$ ipython --no-banner

In [1]: import numpy as np

In [2]: np.set_printoptions(suppress=True, linewidth=200)

In [3]: rnd = lambda a: np.round(a, 2) + 0

In [4]: mat = np.loadtxt("dump.csv", delimiter=",")

In [5]: mat
Out[5]: 
array([[ 3.,  1.,  4.,  3.,  1.],
       [ 2.,  2., 12.,  2.,  3.],
       [ 2.,  3.,  0.,  1.,  0.],
       [ 1.,  0.,  8.,  1.,  2.],
       [ 1.,  3., 12.,  2.,  3.],
       [ 0.,  1.,  4.,  0.,  1.],
       [ 2.,  0., 12.,  1.,  3.],
       [ 2.,  2.,  0.,  3.,  0.],
       [ 1.,  3., 12.,  2.,  3.],
       [ 0.,  0.,  8.,  1.,  2.]])

In [6]: # null space of dimension 1

In [7]: Z = mat[[1, 5]].astype(float)

In [8]: for _ in range(7):
   ...:     labels = np.linalg.norm(mat[:, None] - Z, axis=-1).argmin(axis=1)
   ...:     Z = np.array([mat[labels == j].mean(axis=0) for j in range(2)])
   ...: 

In [9]: labels
Out[9]: array([1, 0, 1, 1, 0, 1, 0, 1, 0, 1])

In [10]: rnd(Z)
Out[10]: 
array([[ 1.5 ,  2.  , 12.  ,  1.75,  3.  ],
       [ 1.33,  1.17,  4.  ,  1.5 ,  1.  ]])

In [11]: rnd(Z[1] - Z[0])
Out[11]: array([-0.17, -0.83, -8.  , -0.25, -2.  ])

In [12]: np.linalg.cond(mat) > 100
Out[12]: np.True_

In [13]: np.linalg.matrix_rank(mat, rtol=0.1)
Out[13]: np.int64(3)

In [14]: left, sigma, Vh = np.linalg.svd(mat)

In [15]: evecs = Vh[:(sigma > 1e-8).sum()]

In [16]: rng = np.random.default_rng(8534)

In [17]: x0 = mat[8] + -3 * mat[4] + rng.integers(2) * np.eye(5)[4]

In [18]: x0
Out[18]: array([ -2.,  -6., -24.,  -4.,  -6.])

In [19]: np.linalg.matrix_rank(np.vstack([mat, x0]))
Out[19]: np.int64(4)

In [20]: rnd(np.diag(evecs.T @ evecs))
Out[20]: array([1.  , 1.  , 0.94, 1.  , 0.06])

In [21]: Xs = mat - mat.mean(axis=0)

In [22]: evecs = np.linalg.svd(Xs)[2][:4]

In [23]: B = Xs - Xs @ evecs.T @ evecs

In [24]: rnd(np.diag(evecs.T @ evecs))
Out[24]: array([1.  , 1.  , 0.94, 1.  , 0.06])

In [25]: rnd(np.cov(Xs @ evecs.T, rowvar=False))
Out[25]: 
array([[25.75,  0.  ,  0.  ,  0.  ],
       [ 0.  ,  2.02,  0.  ,  0.  ],
       [ 0.  ,  0.  ,  1.12,  0.  ],
       [ 0.  ,  0.  ,  0.  ,  0.28]])

In [26]: rnd((Xs @ evecs.T).std(axis=0))
Out[26]: array([4.81, 1.35, 1.  , 0.5 ])

In [27]: np.linalg.norm(B, axis=1).round(6).argmax()
Out[27]: np.int64(0)

In [28]: m1 = np.array([[13.1, -16.35, -30.48],
    ...:     [-15.48, 11.73, 19.32],
    ...:     [12.42, -17.52, -30.63],
    ...:     [-14.24, 11.62, 19.95],
    ...:     [-17.28, 11.98, 19.51],
    ...:     [-16.47, 12.48, 19.93],
    ...:     [-15.68, 11.03, 20.53],
    ...:     [10.37, -15.88, -30.68],
    ...:     [-17.0, 12.64, 20.19],
    ...:     [-16.37, 10.32, 19.24]])

In [29]: P = m1 @ np.linalg.solve(m1.T @ m1, m1.T)

In [30]: rnd(np.trace(P))
Out[30]: np.float64(3.0)

In [31]: np.allclose(P @ P, P)
Out[31]: True
